In [1]: import numpy as np

In [2]: import numpy.linalg as la

In [3]: np.set_printoptions(precision=3, suppress=True, linewidth=140, sign=" ")

In [4]: mat = np.loadtxt("mat.csv", delimiter=",")

In [5]: mat
Out[5]: 
array([[  2.992,   1.203,  -4.197,  -3.194,   3.1  ],
       [  4.641,   9.408,  -7.   ,  -4.003,  -5.414],
       [ -1.799,  -1.418,  -0.196,  -0.799,  -0.034],
       [ -2.33 ,  -1.116,   3.622,   1.43 ,   4.881],
       [  0.311,   7.513,   2.601,   1.227,   3.495],
       [ -2.116,   4.107,   4.211,   2.982,  -2.203],
       [  1.09 ,   4.728,  -1.44 ,  -2.282,   6.007],
       [  2.282,  -0.877,  -3.231,  -1.43 ,  -2.298],
       [ -0.278,   7.92 ,  -2.387,  -3.623,   4.006],
       [  0.926,   3.274,   0.413,  -0.246,   3.46 ],
       [  2.287,   7.101,   0.001,   1.078,  -3.592],
       [  0.304,  -7.66 ,  -0.786,  -0.102,   0.388],
       [ -4.701,  -4.526,   5.213,   3.178,  -0.793],
       [  3.119,  -4.895,  -3.797,  -1.219,  -2.862],
       [ -0.108,  -1.306,   2.586,   2.898,  -2.802],
       [  4.296,   1.919,  -4.781,  -2.707,   0.188],
       [  1.612,  -6.964,  -1.41 ,   0.419,  -2.491],
       [  0.297,   0.488,  -0.801,  -1.333,   3.502],
       [ -1.075, -10.706,   2.602,   2.316,   1.773],
       [ -1.116,  -0.5  ,   2.22 ,   1.121,   2.308],
       [  4.491,   6.123,  -3.986,  -1.084,  -5.596],
       [  3.815,   0.235,  -5.406,  -2.974,  -1.411],
       [ -0.089,  -5.303,   3.414,   2.904,   2.404],
       [ -1.635,   3.982,   2.025,  -0.422,   6.39 ],
       [ -0.178,   7.994,  -1.61 ,  -2.829,   3.676],
       [  0.248,  -4.977,   0.989,   2.777,  -7.58 ]])

In [6]: u = np.array([1, 2, -1])

In [7]: np.cross(mat[15, :3], mat[17, :3])
Out[7]: array([ 0.796,  2.021,  1.527])

In [8]: np.correlate(mat[15], mat[17], "full")
Out[8]: array([ 15.045,   0.994, -22.742,  -2.548,  10.309,   0.155,  -2.892,  -0.712,   0.056])

In [9]: np.convolve(mat[15], u)
Out[9]: array([  4.296,  10.511,  -5.239, -14.188,  -0.445,   3.083,  -0.188])

In [10]: X = np.load("out18.npy")

In [11]: X
Out[11]: 
array([[-0.4  ,  1.005,  2.1  ,  0.5  ],
       [-0.5  , -3.161,  0.4  , -1.6  ],
       [-0.3  , -1.063, -0.3  , -0.5  ],
       [-1.6  , -0.578,  0.6  , -0.3  ],
       [-1.5  ,  0.509, -0.2  ,  0.2  ],
       [ 1.4  , -0.594, -0.2  , -0.3  ],
       [-0.5  ,  0.93 ,  0.5  ,  0.5  ],
       [-1.2  , -3.659, -0.9  , -1.8  ],
       [ 0.7  ,  4.171,  0.7  ,  2.1  ],
       [ 0.6  ,  2.696, -0.2  ,  1.4  ],
       [-0.6  ,  6.681,  1.2  ,  3.3  ],
       [-1.8  , -0.2  , -1.4  , -0.1  ],
       [-1.2  , -0.847,  1.   , -0.4  ],
       [ 2.3  ,  4.032, -0.4  ,  2.   ]])

In [12]: x = np.array([2, 2, 2, -2])

In [13]: rhs = X @ x

In [14]: c, lr = np.zeros(4), 1 / la.norm(X, 2) ** 2

In [15]: for i in range(250):
    ...:     c -= lr * X.T @ (X @ c - rhs)
    ...:     if i % 50 == 0: print(i, round(la.norm(X @ c - rhs), 3))
    ...: 
0 7.866
50 0.391
100 0.253
150 0.252
200 0.251

In [16]: c
Out[16]: array([ 1.99 ,  0.821,  2.002,  0.369])

In [17]: round(la.cond(X), 3)
Out[17]: np.float64(127.636)
